$ python -q
>>> import numpy as np
>>> np.set_printoptions(precision=3, suppress=True, linewidth=140)
>>> def rnd(a):
...     return np.round(a, 3) + 0
... 
>>> J = np.load("test18.npy")
>>> J
array([[0, 0, 1, 1, 0, 1, 1, 0],
       [0, 0, 0, 0, 0, 0, 0, 0],
       [1, 0, 0, 1, 0, 0, 1, 1],
       [1, 0, 1, 0, 0, 1, 0, 0],
       [0, 0, 0, 0, 0, 0, 0, 0],
       [1, 0, 0, 1, 0, 0, 0, 0],
       [1, 0, 1, 0, 0, 0, 0, 0],
       [0, 0, 1, 0, 0, 0, 0, 0]])
>>> # columns 1 and 4 are equal
>>> J @ J
array([[4, 0, 2, 2, 0, 1, 1, 1],
       [0, 0, 0, 0, 0, 0, 0, 0],
       [2, 0, 4, 1, 0, 2, 1, 0],
       [2, 0, 1, 3, 0, 1, 2, 1],
       [0, 0, 0, 0, 0, 0, 0, 0],
       [1, 0, 2, 1, 0, 2, 1, 0],
       [1, 0, 1, 2, 0, 1, 2, 1],
       [1, 0, 0, 1, 0, 0, 1, 1]])
>>> (np.linalg.matrix_power((J != 0) + (J.T != 0) + np.eye(8), 8) > 0).astype(int)
array([[1, 0, 1, 1, 0, 1, 1, 1],
       [0, 1, 0, 0, 0, 0, 0, 0],
       [1, 0, 1, 1, 0, 1, 1, 1],
       [1, 0, 1, 1, 0, 1, 1, 1],
       [0, 0, 0, 0, 1, 0, 0, 0],
       [1, 0, 1, 1, 0, 1, 1, 1],
       [1, 0, 1, 1, 0, 1, 1, 1],
       [1, 0, 1, 1, 0, 1, 1, 1]])
>>> (J != 0).astype(int)
array([[0, 0, 1, 1, 0, 1, 1, 0],
       [0, 0, 0, 0, 0, 0, 0, 0],
       [1, 0, 0, 1, 0, 0, 1, 1],
       [1, 0, 1, 0, 0, 1, 0, 0],
       [0, 0, 0, 0, 0, 0, 0, 0],
       [1, 0, 0, 1, 0, 0, 0, 0],
       [1, 0, 1, 0, 0, 0, 0, 0],
       [0, 0, 1, 0, 0, 0, 0, 0]])
>>> rnd(np.linalg.det(J))
np.float64(0.0)
>>> rnd(np.sort(np.linalg.eigvals(J).real))
array([-1.856, -1.478, -0.725,  0.   ,  0.   ,  0.197,  0.848,  3.014])
>>> M2 = np.array([[7, 1], [6, 9], [1, 5], [4, 6], [6, 7], [0, 0], [2, 5], [3, 0]])
>>> J @ M2
array([[ 7, 16],
       [ 0,  0],
       [16, 12],
       [ 8,  6],
       [ 0,  0],
       [11,  7],
       [ 8,  6],
       [ 1,  5]])
>>> np.einsum("ik,kj->ji", J, M2)
array([[ 7,  0, 16,  8,  0, 11,  8,  1],
       [16,  0, 12,  6,  0,  7,  6,  5]])
>>> np.einsum("ik,kj->ij", J, M2)
array([[ 7, 16],
       [ 0,  0],
       [16, 12],
       [ 8,  6],
       [ 0,  0],
       [11,  7],
       [ 8,  6],
       [ 1,  5]])
>>> u = np.array([1, 6, -3, 0, -7])
>>> mat = np.array([np.roll(u, i) for i in range(5)])
>>> mat
array([[ 1,  6, -3,  0, -7],
       [-7,  1,  6, -3,  0],
       [ 0, -7,  1,  6, -3],
       [-3,  0, -7,  1,  6],
       [ 6, -3,  0, -7,  1]])
>>> x0 = np.array([-1, 4, -3, -4, 0])
>>> h = np.maximum(mat @ x0, 0)
>>> h
array([32,  5,  0, 20, 10])
>>> rnd(np.tanh(mat @ x0))
array([ 1.,  1., -1.,  1.,  1.])
>>> F = np.load("out6.npy")
>>> F
array([[-1,  3,  3,  2,  2,  2,  2, -1, -2,  3,  3, -3,  1,  1],
       [ 1, -1,  3,  3,  2,  2,  2,  2, -1, -2,  3,  3, -3,  1],
       [ 1,  1, -1,  3,  3,  2,  2,  2,  2, -1, -2,  3,  3, -3],
       [-3,  1,  1, -1,  3,  3,  2,  2,  2,  2, -1, -2,  3,  3],
       [ 3, -3,  1,  1, -1,  3,  3,  2,  2,  2,  2, -1, -2,  3],
       [ 3,  3, -3,  1,  1, -1,  3,  3,  2,  2,  2,  2, -1, -2],
       [-2,  3,  3, -3,  1,  1, -1,  3,  3,  2,  2,  2,  2, -1],
       [-1, -2,  3,  3, -3,  1,  1, -1,  3,  3,  2,  2,  2,  2],
       [ 2, -1, -2,  3,  3, -3,  1,  1, -1,  3,  3,  2,  2,  2],
       [ 2,  2, -1, -2,  3,  3, -3,  1,  1, -1,  3,  3,  2,  2],
       [ 2,  2,  2, -1, -2,  3,  3, -3,  1,  1, -1,  3,  3,  2],
       [ 2,  2,  2,  2, -1, -2,  3,  3, -3,  1,  1, -1,  3,  3],
       [ 3,  2,  2,  2,  2, -1, -2,  3,  3, -3,  1,  1, -1,  3],
       [ 3,  3,  2,  2,  2,  2, -1, -2,  3,  3, -3,  1,  1, -1]])
>>> F.sum(axis=1)
array([15, 15, 15, 15, 15, 15, 15, 15, 15, 15, 15, 15, 15, 15])
>>> np.abs(F).max()
np.int64(3)
>>> F.shape
(14, 14)
>>> F.sum(axis=0)
array([15, 15, 15, 15, 15, 15, 15, 15, 15, 15, 15, 15, 15, 15])
>>> u = np.array([1, 2, 2, 3, 1, 2, 2, 3, 0, 3, 0, 2, 1, 1])
>>> M2 = F + np.outer(u, np.eye(14)[9])
>>> rnd(np.linalg.det(M2) / np.linalg.det(F)), rnd(1 + np.linalg.solve(F, u)[9])
(np.float64(1.577), np.float64(1.577))
>>> np.linalg.matrix_rank(M2 - F)
np.int64(1)
>>> K = np.diag(np.array([4, 5, 5, 9, 2, 9, 1, 7, 5, 8, 7, 4, 4, 2])) + -3 * np.eye(14, k=1) + -3 * np.eye(14, k=-1)
>>> K
array([[ 4., -3.,  0.,  0.,  0.,  0.,  0.,  0.,  0.,  0.,  0.,  0.,  0.,  0.],
       [-3.,  5., -3.,  0.,  0.,  0.,  0.,  0.,  0.,  0.,  0.,  0.,  0.,  0.],
       [ 0., -3.,  5., -3.,  0.,  0.,  0.,  0.,  0.,  0.,  0.,  0.,  0.,  0.],
       [ 0.,  0., -3.,  9., -3.,  0.,  0.,  0.,  0.,  0.,  0.,  0.,  0.,  0.],
       [ 0.,  0.,  0., -3.,  2., -3.,  0.,  0.,  0.,  0.,  0.,  0.,  0.,  0.],
       [ 0.,  0.,  0.,  0., -3.,  9., -3.,  0.,  0.,  0.,  0.,  0.,  0.,  0.],
       [ 0.,  0.,  0.,  0.,  0., -3.,  1., -3.,  0.,  0.,  0.,  0.,  0.,  0.],
       [ 0.,  0.,  0.,  0.,  0.,  0., -3.,  7., -3.,  0.,  0.,  0.,  0.,  0.],
       [ 0.,  0.,  0.,  0.,  0.,  0.,  0., -3.,  5., -3.,  0.,  0.,  0.,  0.],
       [ 0.,  0.,  0.,  0.,  0.,  0.,  0.,  0., -3.,  8., -3.,  0.,  0.,  0.],
       [ 0.,  0.,  0.,  0.,  0.,  0.,  0.,  0.,  0., -3.,  7., -3.,  0.,  0.],
       [ 0.,  0.,  0.,  0.,  0.,  0.,  0.,  0.,  0.,  0., -3.,  4., -3.,  0.],
       [ 0.,  0.,  0.,  0.,  0.,  0.,  0.,  0.,  0.,  0.,  0., -3.,  4., -3.],
       [ 0.,  0.,  0.,  0.,  0.,  0.,  0.,  0.,  0.,  0.,  0.,  0., -3.,  2.]])
>>> # symmetric
>>> rng = np.random.default_rng(304)
>>> z = rng.permutation(14)
>>> z
array([ 2,  4,  6,  9,  3, 13, 10,  1, 12,  8,  5,  7, 11,  0])
>>> M2 = K[z][:, z]
>>> np.diag(M2)
array([5., 2., 1., 8., 9., 2., 7., 5., 4., 5., 9., 7., 4., 4.])
>>> vals, V = np.linalg.eigh(K)
>>> x0 = np.array([1, 0, 3, 0, 3, 1, 3, 3, 3, 3, 3, 1, 3, 2])
>>> x0 @ K @ x0
np.float64(52.0)
>>> np.abs(K).sum(axis=1).max(), rnd(np.abs(vals).max())
(np.float64(15.0), np.float64(12.241))
>>> m1 = np.array([[-1.0, 2.0, -3.0, 2.0, 0.0, 0.0, 1.0],
...     [2.0, 0.0, -2.0, 1.0, -2.0, -2.0, -2.0],
...     [-3.0, -1.0, 0.0, -1.0, 2.0, -2.0, 2.0],
...     [0.0, 0.0, 0.0, 5.0, -2.0, 0.0, -2.0],
...     [0.0, 0.0, 0.0, -5.0, -1.0, -2.0, 4.0],
...     [0.0, 0.0, 0.0, -1.0, 2.0, -2.0, -5.0],
...     [0.0, 0.0, 0.0, 4.0, 5.0, -3.0, -1.0]])
>>> gram = mat.T @ mat
>>> np.allclose(gram, gram.T)
True
>>> np.linalg.matrix_rank(gram)
np.int64(5)
>>> rnd(np.linalg.eigvalsh(gram)[::-1])
array([122.09, 122.09, 110.91, 110.91,   9.  ])
>>> np.trace(gram), (mat ** 2).sum()
(np.int64(475), np.int64(475))
>>> rnd(np.linalg.svd(mat, compute_uv=False) ** 2)
array([122.09, 122.09, 110.91, 110.91,   9.  ])
>>> M2 = m1 / np.sqrt((m1 ** 2).mean(axis=1, keepdims=True))
>>> rnd(M2[3])
array([ 0.   ,  0.   ,  0.   ,  2.303, -0.921,  0.   , -0.921])
>>> rnd(np.linalg.norm(M2, axis=1))
array([2.646, 2.646, 2.646, 2.646, 2.646, 2.646, 2.646])
>>> theta = np.radians(120)
>>> R = np.eye(7)
>>> R[6, 6] = R[5, 5] = np.cos(theta)
>>> R[6, 5], R[5, 6] = -np.sin(theta), np.sin(theta)
>>> rnd(R)
array([[ 1.   ,  0.   ,  0.   ,  0.   ,  0.   ,  0.   ,  0.   ],
       [ 0.   ,  1.   ,  0.   ,  0.   ,  0.   ,  0.   ,  0.   ],
       [ 0.   ,  0.   ,  1.   ,  0.   ,  0.   ,  0.   ,  0.   ],
       [ 0.   ,  0.   ,  0.   ,  1.   ,  0.   ,  0.   ,  0.   ],
       [ 0.   ,  0.   ,  0.   ,  0.   ,  1.   ,  0.   ,  0.   ],
       [ 0.   ,  0.   ,  0.   ,  0.   ,  0.   , -0.5  ,  0.866],
       [ 0.   ,  0.   ,  0.   ,  0.   ,  0.   , -0.866, -0.5  ]])
>>> M2 = m1 @ R.T
>>> np.allclose(np.linalg.norm(m1, axis=1), np.linalg.norm(M2, axis=1))
True
>>> rnd(np.linalg.svd(m1, compute_uv=False)), rnd(np.linalg.svd(M2, compute_uv=False))
(array([10.013,  7.321,  5.969,  4.513,  3.054,  2.651,  0.889]), array([10.013,  7.321,  5.969,  4.513,  3.054,  2.651,  0.889]))
>>> rnd(np.abs(M2 - m1).max(axis=0))
array([0.   , 0.   , 0.   , 0.   , 0.   , 6.464, 9.232])
>>> np.allclose(m1 @ m1.T, M2 @ M2.T)
True
>>> rnd(M2)
array([[-1.   ,  2.   , -3.   ,  2.   ,  0.   ,  0.866, -0.5  ],
       [ 2.   ,  0.   , -2.   ,  1.   , -2.   , -0.732,  2.732],
       [-3.   , -1.   ,  0.   , -1.   ,  2.   ,  2.732,  0.732],
       [ 0.   ,  0.   ,  0.   ,  5.   , -2.   , -1.732,  1.   ],
       [ 0.   ,  0.   ,  0.   , -5.   , -1.   ,  4.464, -0.268],
       [ 0.   ,  0.   ,  0.   , -1.   ,  2.   , -3.33 ,  4.232],
       [ 0.   ,  0.   ,  0.   ,  4.   ,  5.   ,  0.634,  3.098]])
>>> M = np.load("m.npy")
>>> rnd(M)
array([[ 0.777, -0.159, -0.159, -0.032, -0.35 , -0.35 , -0.223, -0.223],
       [-0.159,  0.886, -0.114, -0.023, -0.25 , -0.25 , -0.159, -0.159],
       [-0.159, -0.114,  0.886, -0.023, -0.25 , -0.25 , -0.159, -0.159],
       [-0.032, -0.023, -0.023,  0.995, -0.05 , -0.05 , -0.032, -0.032],
       [-0.35 , -0.25 , -0.25 , -0.05 ,  0.45 , -0.55 , -0.35 , -0.35 ],
       [-0.35 , -0.25 , -0.25 , -0.05 , -0.55 ,  0.45 , -0.35 , -0.35 ],
       [-0.223, -0.159, -0.159, -0.032, -0.35 , -0.35 ,  0.777, -0.223],
       [-0.223, -0.159, -0.159, -0.032, -0.35 , -0.35 , -0.223,  0.777]])
>>> # symmetric
>>> x0 = np.array([-2, -3, 0, 3, -2, -1, 2, -2])
>>> rnd(np.linalg.det(M))
np.float64(-1.0)
>>> rnd(np.abs(np.linalg.eigvals(M)))
array([1., 1., 1., 1., 1., 1., 1., 1.])
